In [1]: import numpy as np

In [2]: from numpy import linalg as LA

In [3]: np.set_printoptions(precision=1, suppress=True, linewidth=140, legacy="1.25")

In [4]: A = np.array([[3, 2, 2, 1, 1, 2],
   ...:     [1, 3, 2, 0, 1, 1],
   ...:     [1, 1, 0, 2, 1, 0],
   ...:     [3, 0, 1, 2, 2, 2],
   ...:     [0, 2, 2, 1, 3, 2],
   ...:     [2, 1, 2, 1, 1, 0]])

In [5]: A
Out[5]: 
array([[3, 2, 2, 1, 1, 2],
       [1, 3, 2, 0, 1, 1],
       [1, 1, 0, 2, 1, 0],
       [3, 0, 1, 2, 2, 2],
       [0, 2, 2, 1, 3, 2],
       [2, 1, 2, 1, 1, 0]])

In [6]: np.allclose(A, A.T)
Out[6]: False

In [7]: LA.matrix_power(A, 2)
Out[7]: 
array([[20, 18, 17, 12, 14, 12],
       [10, 16, 12,  7, 10,  7],
       [10,  7,  8,  6,  9,  9],
       [20, 13, 16, 13, 16, 14],
       [11, 16, 15, 11, 17, 10],
       [12, 11,  9,  9, 10,  9]])

In [8]: round(float(np.abs(LA.eigvals(A)).max()), 1)
Out[8]: 8.5

In [9]: A @ A
Out[9]: 
array([[20, 18, 17, 12, 14, 12],
       [10, 16, 12,  7, 10,  7],
       [10,  7,  8,  6,  9,  9],
       [20, 13, 16, 13, 16, 14],
       [11, 16, 15, 11, 17, 10],
       [12, 11,  9,  9, 10,  9]])

In [10]: np.sort(np.abs(LA.eigvals(A)))
Out[10]: array([0.5, 1.3, 1.3, 2.3, 2.3, 8.5])

In [11]: np.round(LA.det(A), 1)
Out[11]: -35.0

In [12]: print((A + A.T) / 2)
[[3.  1.5 1.5 2.  0.5 2. ]
 [1.5 3.  1.5 0.  1.5 1. ]
 [1.5 1.5 0.  1.5 1.5 1. ]
 [2.  0.  1.5 2.  1.5 1.5]
 [0.5 1.5 1.5 1.5 3.  1.5]
 [2.  1.  1.  1.5 1.5 0. ]]

In [13]: rng = np.random.default_rng(4585)

In [14]: idx = rng.permutation(6)

In [15]: idx
Out[15]: array([1, 0, 4, 2, 3, 5])

In [16]: out = A[idx][:, idx]

In [17]: print(out)
[[3 1 1 2 0 1]
 [2 3 1 2 1 2]
 [2 0 3 2 1 2]
 [1 1 1 0 2 0]
 [0 3 2 1 2 2]
 [1 2 1 2 1 0]]

In [18]: np.allclose(out, A)
Out[18]: False
